In [1]: import numpy as np

In [2]: np.set_printoptions(precision=3, suppress=True, linewidth=120)

In [3]: Z = np.array([[0, -5, -4, 2], [5, -4, -2, -4]])

In [4]: rng = np.random.default_rng(617)

In [5]: X = rng.normal(size=(22, 2)) @ Z + np.array([-3, 0, -1, 1])

In [6]: X
Out[6]: 
array([[ -9.357,   5.958,   2.241,   5.737],
       [ -1.393,  -0.124,  -0.714,  -0.751],
       [ -8.706,   5.353,   1.913,   5.25 ],
       [-14.32 ,  11.094,   5.159,   9.24 ],
       [  0.04 ,  -0.277,  -0.492,  -2.294],
       [  6.116,  -8.968,  -5.986,  -5.623],
       [ -3.235,  12.257,   8.749,  -3.64 ],
       [ -2.134,  -0.998,  -1.591,   0.429],
       [  5.927,  -4.992,  -2.851,  -7.001],
       [ -6.013,   7.618,   4.372,   1.327],
       [ -5.63 ,   1.52 ,  -0.415,   3.338],
       [ -6.051,  -3.634,  -4.64 ,   5.871],
       [ -1.33 ,  -3.632,  -3.505,   0.582],
       [ -8.557,   4.818,   1.521,   5.297],
       [ -5.357,   3.507,   1.24 ,   2.237],
       [ -2.368,  -3.443,  -3.603,   1.67 ],
       [-10.326,   2.726,  -0.578,   8.115],
       [ -3.504,   1.339,  -0.05 ,   1.029],
       [ -9.56 ,  13.855,   8.509,   2.806],
       [ -0.138,   4.635,   3.395,  -4.06 ],
       [ -0.996,  -2.927,  -2.861,  -0.074],
       [ -7.528,  10.779,   6.537,   1.76 ]])

In [7]: t = np.radians(30)

In [8]: R = np.eye(4)

In [9]: R[2, 2] = R[0, 0] = np.cos(t)

In [10]: R[2, 0], R[0, 2] = -np.sin(t), np.sin(t)

In [11]: R
Out[11]: 
array([[ 0.866,  0.   ,  0.5  ,  0.   ],
       [ 0.   ,  1.   ,  0.   ,  0.   ],
       [-0.5  ,  0.   ,  0.866,  0.   ],
       [ 0.   ,  0.   ,  0.   ,  1.   ]])

In [12]: A2 = X @ R.T

In [13]: round(float(np.linalg.det(R)), 3), round(np.trace(R), 3)
Out[13]: (1.0, np.float64(3.732))

In [14]: np.abs(A2 - X).max(axis=0)
Out[14]: array([5.535, 0.   , 6.469, 0.   ])

In [15]: np.allclose(np.linalg.norm(X, axis=1), np.linalg.norm(A2, axis=1))
Out[15]: True

In [16]: np.allclose(X @ X.T, A2 @ A2.T)
Out[16]: True
